% python3 -q
>>> import numpy as np
>>> import numpy.linalg as la
>>> np.set_printoptions(precision=4, suppress=True, linewidth=100, sign=" ")
>>> rd = lambda a: np.round(a, 4) + 0
>>> E = np.load("run5.npy")
>>> E
array([[-2,  0,  0,  0,  0,  0],
       [ 0, -4,  0,  0,  0,  0],
       [ 0,  0,  1,  0,  0,  0],
       [ 0,  0,  0, -1,  0,  0],
       [ 0,  0,  0,  0,  0,  0],
       [ 0,  0,  0,  0,  0, -1]])
>>> la.lstsq(E[:-1].T, E[-1])[2]
np.int32(4)
>>> E.T @ E
array([[  4,   0,   0,   0,   0,   0],
       [  0,  16,   0,   0,   0,   0],
       [  0,   0,   1,   0,   0,   0],
       [  0,   0,   0,   1,   0,   0],
       [  0,   0,   0,   0,   0,   0],
       [  0,   0,   0,   0,   0,   1]])
>>> E[:, 4] @ E[:, 5]
np.int64(0)
>>> rd(la.norm(E, axis=0))
array([ 2.,  4.,  1.,  1.,  0.,  1.])
>>> left, s, VT = la.svd(E)
>>> vecs = VT[:(s > 1e-8).sum()]
>>> rng = np.random.default_rng(797904)
>>> x = E[3] + 4 * E[0] + rng.integers(2) * np.eye(6)[0]
>>> x
array([-8.,  0.,  0., -1.,  0.,  0.])
>>> vecs.T @ vecs
array([[ 1.,  0.,  0.,  0.,  0.,  0.],
       [ 0.,  1.,  0.,  0.,  0.,  0.],
       [ 0.,  0.,  1.,  0.,  0.,  0.],
       [ 0.,  0.,  0.,  1.,  0.,  0.],
       [ 0.,  0.,  0.,  0.,  0.,  0.],
       [ 0.,  0.,  0.,  0.,  0.,  1.]])
>>> K = np.load("a.npy")
>>> rd(K)
array([[ 0.3755,  0.4223,  0.0467, -0.2262,  0.0529],
       [ 0.4223,  0.5855,  0.1962,  0.0053,  0.1607],
       [ 0.0467,  0.1962,  0.5941,  0.2778, -0.3511],
       [-0.2262,  0.0053,  0.2778,  0.7489,  0.2442],
       [ 0.0529,  0.1607, -0.3511,  0.2442,  0.696 ]])
>>> rd(la.det(K.T))
np.float64(0.0)
>>> np.einsum("ii->", K)
np.float64(3.0)
>>> rd(np.kron(np.eye(2, dtype=int), K))
array([[ 0.3755,  0.4223,  0.0467, -0.2262,  0.0529,  0.    ,  0.    ,  0.    ,  0.    ,  0.    ],
       [ 0.4223,  0.5855,  0.1962,  0.0053,  0.1607,  0.    ,  0.    ,  0.    ,  0.    ,  0.    ],
       [ 0.0467,  0.1962,  0.5941,  0.2778, -0.3511,  0.    ,  0.    ,  0.    ,  0.    ,  0.    ],
       [-0.2262,  0.0053,  0.2778,  0.7489,  0.2442,  0.    ,  0.    ,  0.    ,  0.    ,  0.    ],
       [ 0.0529,  0.1607, -0.3511,  0.2442,  0.696 ,  0.    ,  0.    ,  0.    ,  0.    ,  0.    ],
       [ 0.    ,  0.    ,  0.    ,  0.    ,  0.    ,  0.3755,  0.4223,  0.0467, -0.2262,  0.0529],
       [ 0.    ,  0.    ,  0.    ,  0.    ,  0.    ,  0.4223,  0.5855,  0.1962,  0.0053,  0.1607],
       [ 0.    ,  0.    ,  0.    ,  0.    ,  0.    ,  0.0467,  0.1962,  0.5941,  0.2778, -0.3511],
       [ 0.    ,  0.    ,  0.    ,  0.    ,  0.    , -0.2262,  0.0053,  0.2778,  0.7489,  0.2442],
       [ 0.    ,  0.    ,  0.    ,  0.    ,  0.    ,  0.0529,  0.1607, -0.3511,  0.2442,  0.696 ]])
>>> rank = la.matrix_rank(K)
>>> rank
np.int64(3)
>>> ns = la.svd(K)[2][rank:].T
>>> [int(la.matrix_rank(np.delete(K, i, axis=0))) for i in range(5)]
[3, 3, 3, 3, 3]
>>> rd(ns @ ns.T)
array([[ 0.6245, -0.4223, -0.0467,  0.2262, -0.0529],
       [-0.4223,  0.4145, -0.1962, -0.0053, -0.1607],
       [-0.0467, -0.1962,  0.4059, -0.2778,  0.3511],
       [ 0.2262, -0.0053, -0.2778,  0.2511, -0.2442],
       [-0.0529, -0.1607,  0.3511, -0.2442,  0.304 ]])
>>> la.matrix_rank(K.T @ K), la.matrix_rank(K @ K.T)
(np.int64(3), np.int64(3))
>>> [int(la.matrix_rank(K[:, :j + 1])) for j in range(5)]
[1, 2, 3, 3, 3]
>>> ns.shape
(5, 2)
>>> np.allclose(K @ ns, 0)
True
>>> left, s, VT = la.svd(K)
>>> vecs = VT[:(s > 1e-8).sum()]
>>> x = K[0] + 5 * K[4] + rng.integers(2) * np.eye(5)[4]
>>> rd(x)
array([ 0.6399,  1.2259, -1.7089,  0.995 ,  3.5331])
>>> np.allclose(vecs.T @ vecs @ x, x)
True
>>> rd(la.norm(x - vecs.T @ vecs @ x))
np.float64(0.0)
>>> rd(np.diag(vecs.T @ vecs))
array([ 0.3755,  0.5855,  0.5941,  0.7489,  0.696 ])
>>> la.matrix_rank(np.vstack([K, x]))
np.int64(3)
>>> evals, vecs = la.eigh(K)
>>> rd(la.eigvalsh(K + 3 * np.eye(5)))
array([ 3.,  3.,  4.,  4.,  4.])
>>> rd(la.eigvalsh(K @ K))
array([ 0.,  0.,  1.,  1.,  1.])
>>> rd(vecs.T @ vecs)
array([[ 1.,  0.,  0.,  0.,  0.],
       [ 0.,  1.,  0.,  0.,  0.],
       [ 0.,  0.,  1.,  0.,  0.],
       [ 0.,  0.,  0.,  1.,  0.],
       [ 0.,  0.,  0.,  0.,  1.]])
>>> rd(vecs.T @ K @ vecs)
array([[ 0.,  0.,  0.,  0.,  0.],
       [ 0.,  0.,  0.,  0.,  0.],
       [ 0.,  0.,  1.,  0.,  0.],
       [ 0.,  0.,  0.,  1.,  0.],
       [ 0.,  0.,  0.,  0.,  1.]])
>>> np.argsort(-la.norm(E, axis=0).round(6), kind="stable")[:3]
array([ 1,  0,  2])
>>> [round(float(x), 4) for x in la.svd(E, compute_uv=False)[:3]]
[4.0, 2.0, 1.0]
>>> feats = np.loadtxt("data.csv", delimiter=",")
>>> feats
array([[12., -2., -1.,  0.,  0.,  0.,  2.],
       [ 0.,  0., -3.,  0.,  0., -2., -1.],
       [-3.,  1., 12.,  2., -1., -1.,  2.],
       [ 0., -2., -3., -1.,  0.,  2.,  1.],
       [-3., -1.,  2., -3.,  8., -3.,  2.],
       [ 3.,  3.,  3.,  2., -2.,  1.,  1.],
       [ 0., -1.,  0.,  1.,  0., -3.,  2.]])
>>> left, s, VT = la.svd(feats)
>>> np.argmax(s[:-1] / (s[1:] + 1e-6)) + 1
np.int64(6)
>>> rd(s)
array([ 15.1121,  12.2773,   9.4505,   4.1721,   3.4454,   2.0717,   0.1133])
>>> Y = left[:, :6] @ np.diag(s[:6]) @ VT[:6]
>>> rd(np.abs(feats - Y).max())
np.float64(0.0722)
>>> left, s = la.svd(feats)
Traceback (most recent call last):
  File "<python-input-52>", line 1, in <module>
    left, s = la.svd(feats)
    ^^^^^^^
ValueError: too many values to unpack (expected 2)
>>> left, s, VT = la.svd(feats, full_matrices=False)
>>> rd(np.abs(VT[0]))
array([ 0.6549,  0.1331,  0.7232,  0.0563,  0.1013,  0.1148,  0.0611])
>>> rd(s / s[0])
array([ 1.    ,  0.8124,  0.6254,  0.2761,  0.228 ,  0.1371,  0.0075])
>>> left.shape, s.shape, VT.shape
((7, 7), (7,), (7, 7))
>>> rd(left.T @ left)
array([[ 1.,  0.,  0.,  0.,  0.,  0.,  0.],
       [ 0.,  1.,  0.,  0.,  0.,  0.,  0.],
       [ 0.,  0.,  1.,  0.,  0.,  0.,  0.],
       [ 0.,  0.,  0.,  1.,  0.,  0.,  0.],
       [ 0.,  0.,  0.,  0.,  1.,  0.,  0.],
       [ 0.,  0.,  0.,  0.,  0.,  1.,  0.],
       [ 0.,  0.,  0.,  0.,  0.,  0.,  1.]])
>>> rd(VT @ VT.T)
array([[ 1.,  0.,  0.,  0.,  0.,  0.,  0.],
       [ 0.,  1.,  0.,  0.,  0.,  0.,  0.],
       [ 0.,  0.,  1.,  0.,  0.,  0.,  0.],
       [ 0.,  0.,  0.,  1.,  0.,  0.,  0.],
       [ 0.,  0.,  0.,  0.,  1.,  0.,  0.],
       [ 0.,  0.,  0.,  0.,  0.,  1.,  0.],
       [ 0.,  0.,  0.,  0.,  0.,  0.,  1.]])
>>> np.abs(left[:, 0]).round(6).argmax()
np.int64(2)
